$ python -q
>>> import numpy as np
>>> np.set_printoptions(suppress=True, linewidth=140)
>>> F = np.load("out9.npy")
>>> F
array([[ 5,  5,  5,  5,  5],
       [ 5, 10, 10, 10, 10],
       [ 5, 10, 15, 15, 15],
       [ 5, 10, 15, 20, 20],
       [ 5, 10, 15, 20, 25]])
>>> rng = np.random.default_rng(47)
>>> B = F + rng.integers(-2, 3, (5, 1)) @ rng.integers(-2, 3, (1, 5))
>>> B
array([[ 5,  9,  9,  9,  1],
       [ 5,  8,  8,  8, 12],
       [ 5, 10, 15, 15, 15],
       [ 5,  8, 13, 18, 22],
       [ 5, 10, 15, 20, 25]])
>>> np.round(np.linalg.svd(B - F, compute_uv=False), 2) + 0
array([9.8, 0. , 0. , 0. , 0. ])
>>> np.linalg.matrix_rank(B - F, tol=1e-8)
np.int64(1)
>>> B - F
array([[ 0,  4,  4,  4, -4],
       [ 0, -2, -2, -2,  2],
       [ 0,  0,  0,  0,  0],
       [ 0, -2, -2, -2,  2],
       [ 0,  0,  0,  0,  0]])
>>> x0 = np.array([-7, -6, 9, 9, -8])
>>> y = B @ x0
>>> y
array([ 65, -35,  55,  20,  20])
>>> np.round(np.linalg.solve(B, y), 2)
array([-7., -6.,  9.,  9., -8.])
>>> np.round(np.linalg.solve(B, y + B[:, 3]), 2)
array([-7., -6.,  9., 10., -8.])
>>> np.round(np.linalg.solve(B.T, B[0]), 2) + 0
array([1., 0., 0., 0., 0.])
>>> np.round(np.linalg.solve(B, 4 * y), 2)
array([-28., -24.,  36.,  36., -32.])
>>> np.round(np.linalg.solve(B, B[:, 0]), 2)
array([ 1., -0.,  0.,  0.,  0.])
>>> x0 = np.array([3, 1, 2, 2, 2])
>>> F @ (2 * x0)
array([100, 170, 230, 270, 290])
>>> (F @ x0).argmax()
np.int64(4)
>>> print(np.linalg.norm(F @ x0) <= np.linalg.norm(F, 2) * np.linalg.norm(x0) + 1e-9)
True
>>> print(F @ np.eye(5)[1])
[ 5. 10. 10. 10. 10.]
>>> np.sign((F @ x0).round(6))
array([1, 1, 1, 1, 1])
>>> feats = np.array([[2.0, 1.0, 0.0], [0.0, 2.0, 1.0], [0.0, 0.0, 2.0]])
>>> # triangular, det is the product of the diagonal
>>> r0, v = feats[2], feats[0]
>>> r0 @ r0
np.float64(4.0)
>>> p = (r0 @ v) / (r0 @ r0) * r0
>>> np.linalg.matrix_rank(np.outer(r0, v))
np.int64(1)
>>> E = np.loadtxt("run13.csv", delimiter=",")
>>> E.round(2)
array([[ 0.18, -0.82, -0.16,  0.49, -0.16],
       [-0.82,  0.18, -0.16,  0.49, -0.16],
       [-0.16, -0.16,  0.97,  0.1 , -0.03],
       [ 0.49,  0.49,  0.1 ,  0.7 ,  0.1 ],
       [-0.16, -0.16, -0.03,  0.1 ,  0.97]])
>>> x0 = np.array([1, 4, 5, 1, 0])
>>> np.round(np.linalg.inv(E), 2)
array([[ 0.18, -0.82, -0.16,  0.49, -0.16],
       [-0.82,  0.18, -0.16,  0.49, -0.16],
       [-0.16, -0.16,  0.97,  0.1 , -0.03],
       [ 0.49,  0.49,  0.1 ,  0.7 ,  0.1 ],
       [-0.16, -0.16, -0.03,  0.1 ,  0.97]])
>>> np.round(np.abs(np.linalg.eigvals(E)), 2)
array([1., 1., 1., 1., 1.])
>>> np.round(np.sort(np.abs(np.degrees(np.angle(np.linalg.eigvals(E))))), 2)
array([  0.,   0.,   0.,   0., 180.])
>>> round(float(np.linalg.det(E)), 2)
-1.0
>>> np.round(np.abs(np.linalg.eigvals(E)).max(), 2)
np.float64(1.0)
>>> np.allclose(E @ E.T, E.T @ E)
True
>>> np.allclose(E, E.T)
True
>>> np.trace(E)
np.float64(3.0)
>>> gram = E.T @ E
>>> print(np.trace(gram), round(float((E ** 2).sum()), 2))
5.0 5.0
>>> gram.round(2) + 0
array([[1., 0., 0., 0., 0.],
       [0., 1., 0., 0., 0.],
       [0., 0., 1., 0., 0.],
       [0., 0., 0., 1., 0.],
       [0., 0., 0., 0., 1.]])
>>> (E @ E.T).shape
(5, 5)
>>> np.round(np.linalg.svd(E, compute_uv=False) ** 2, 2)
array([1., 1., 1., 1., 1.])
>>> print(np.all(np.linalg.eigvalsh(E) > 0))
False
>>> m1 = np.load("test16.npy")
>>> print(m1)
[[ 8 16]
 [16  0]]
>>> # equal to its transpose
>>> evals, evecs = np.linalg.eigh(m1)
>>> x0 = np.array([1, 0])
>>> (np.sign(evecs[:, -1].round(6)) == np.sign(evecs[0, -1].round(6))).astype(int)
array([1, 1])
>>> np.abs(m1).sum(axis=1).max(), round(np.abs(evals).max(), 2)
(np.int64(24), np.float64(20.49))
>>> W1 = np.array([[-2, 1], [2, 0]])
>>> beta = np.array([0, 1])
>>> hid = np.maximum(m1 @ W1 + beta, 0)
>>> (hid > 0).mean(axis=0)
array([0.5, 1. ])
>>> np.linalg.matrix_rank(hid)
np.int64(2)
>>> print((hid > 0).astype(int))
[[1 1]
 [0 1]]
>>> print(hid)
[[16  9]
 [ 0 17]]
>>> Z = np.array([[2, -2], [-2, -2]])
>>> hid @ Z
array([[ 14, -50],
       [-34, -34]])
>>> print(m1.sum(axis=0))
[24 16]
>>> m1 - m1[0]
array([[  0,   0],
       [  8, -16]])
>>> m1.mean(axis=0)
array([12.,  8.])
>>> Q, r_ = np.linalg.qr(m1)
>>> Q.round(2)
array([[-0.45, -0.89],
       [-0.89,  0.45]])
>>> np.round(np.abs(np.diag(r_)), 2)
array([17.89, 14.31])
>>> print(np.round(np.trace(Q @ Q.T), 2))
2.0
>>> np.round(Q.T @ Q, 2) + 0
array([[1., 0.],
       [0., 1.]])
>>> data = np.load("mat.npy")
>>> data
array([[-25.54,  -0.04, -13.63,  13.18],
       [-25.52,   0.82, -11.77,  13.74],
       [-27.02,   1.35, -14.36,  13.97],
       [ -2.71,  -6.28,  13.12,   8.58],
       [-24.95,   1.18, -11.52,  12.11],
       [ -3.05,  -5.47,  13.75,   8.09],
       [  2.56,  -9.68,  10.35,   0.42],
       [ -0.61,  -8.75,   7.68,   0.04],
       [-25.16,  -1.17, -12.89,  13.68],
       [-24.75,   1.6 , -12.22,  13.51],
       [-26.86,  -1.49, -12.7 ,  14.59],
       [ -2.31,  -4.99,  14.47,   9.64],
       [ -3.56,  -5.12,  15.22,   7.86],
       [-27.97,  -2.62, -12.27,  12.71],
       [ -1.81,  -8.06,  13.3 ,   8.37],
       [ -1.96,  -5.37,  14.43,   9.34],
       [  0.22,  -6.4 ,  13.42,   8.16],
       [  1.3 ,  -9.32,  10.52,   0.84],
       [ -1.38,  -4.11,  12.61,  10.04],
       [-25.45,  -0.84, -12.53,  13.91],
       [  0.62,  -8.6 ,   9.41,   1.99],
       [-25.88,  -1.26, -11.24,  14.64],
       [-26.94,  -0.52, -11.71,  14.67],
       [ -1.27,  -5.65,  13.38,   9.39],
       [ -0.47,  -5.79,  12.88,   9.56],
       [-26.99,   1.06, -13.25,  14.54],
       [-25.8 ,   0.54, -14.3 ,  12.73],
       [ -0.63,  -5.68,  13.53,   8.44],
       [-27.25,   0.48, -11.97,  13.37]])
>>> B = np.array([[-1, -6, 9], [8, 6, 9], [-2, 7, -6], [-6, -5, -7]])
>>> np.linalg.matrix_rank(np.vstack([data, B.T]))
np.int64(4)
>>> hat = data @ np.linalg.solve(data.T @ data, data.T)
>>> np.round(np.linalg.eigvalsh(hat), 2) + 0
array([0., 0., 0., 0., 0., 0., 0., 0., 0., 0., 0., 0., 0., 0., 0., 0., 0., 0., 0., 0., 0., 0., 0., 0., 0., 1., 1., 1., 1.])
>>> np.round(hat @ data[:, 0], 2)
array([-25.54, -25.52, -27.02,  -2.71, -24.95,  -3.05,   2.56,  -0.61, -25.16, -24.75, -26.86,  -2.31,  -3.56, -27.97,  -1.81,  -1.96,
         0.22,   1.3 ,  -1.38, -25.45,   0.62, -25.88, -26.94,  -1.27,  -0.47, -26.99, -25.8 ,  -0.63, -27.25])
>>> np.linalg.matrix_rank(np.eye(29) - hat)
np.int64(25)
>>> print(np.allclose(hat @ hat, hat))
True
>>> cen = data - data.mean(axis=0)
>>> left, s, vt = np.linalg.svd(cen, full_matrices=False)
>>> np.round(np.abs(vt[-1]), 2)
array([0.46, 0.51, 0.42, 0.6 ])
>>> print(np.abs(left[:, 0]).argmax())
2
>>> np.round(cen.mean(axis=0), 2) + 0
array([0., 0., 0., 0.])
>>> s.round(2)
array([99.23, 17.62,  5.85,  4.54])
>>> np.abs(vt[0]).argmax()
np.int64(0)
>>> (np.sign(left[:, 0]) == np.sign(left[0, 0])).astype(int)
array([1, 1, 1, 0, 1, 0, 0, 0, 1, 1, 1, 0, 0, 1, 0, 0, 0, 0, 0, 1, 0, 1, 1, 0, 0, 1, 1, 0, 1])
>>> d = np.linalg.norm(data[:, None] - data[None], axis=-1)
>>> d[:5, :5].round(2)
array([[ 0.  ,  2.12,  2.3 , 36.01,  2.73],
       [ 2.12,  0.  ,  3.05, 34.88,  1.78],
       [ 2.3 ,  3.05,  0.  , 37.86,  3.98],
       [36.01, 34.88, 37.86,  0.  , 34.2 ],
       [ 2.73,  1.78,  3.98, 34.2 ,  0.  ]])
>>> (d + 1e9 * np.eye(29)).round(6).argmin(axis=1)
array([26,  9, 25,  5,  9,  3, 17, 20, 19,  1, 22, 15,  5, 10,  3, 11, 27,  6, 23,  8, 17, 22, 21, 24, 23,  2,  0, 16, 22])
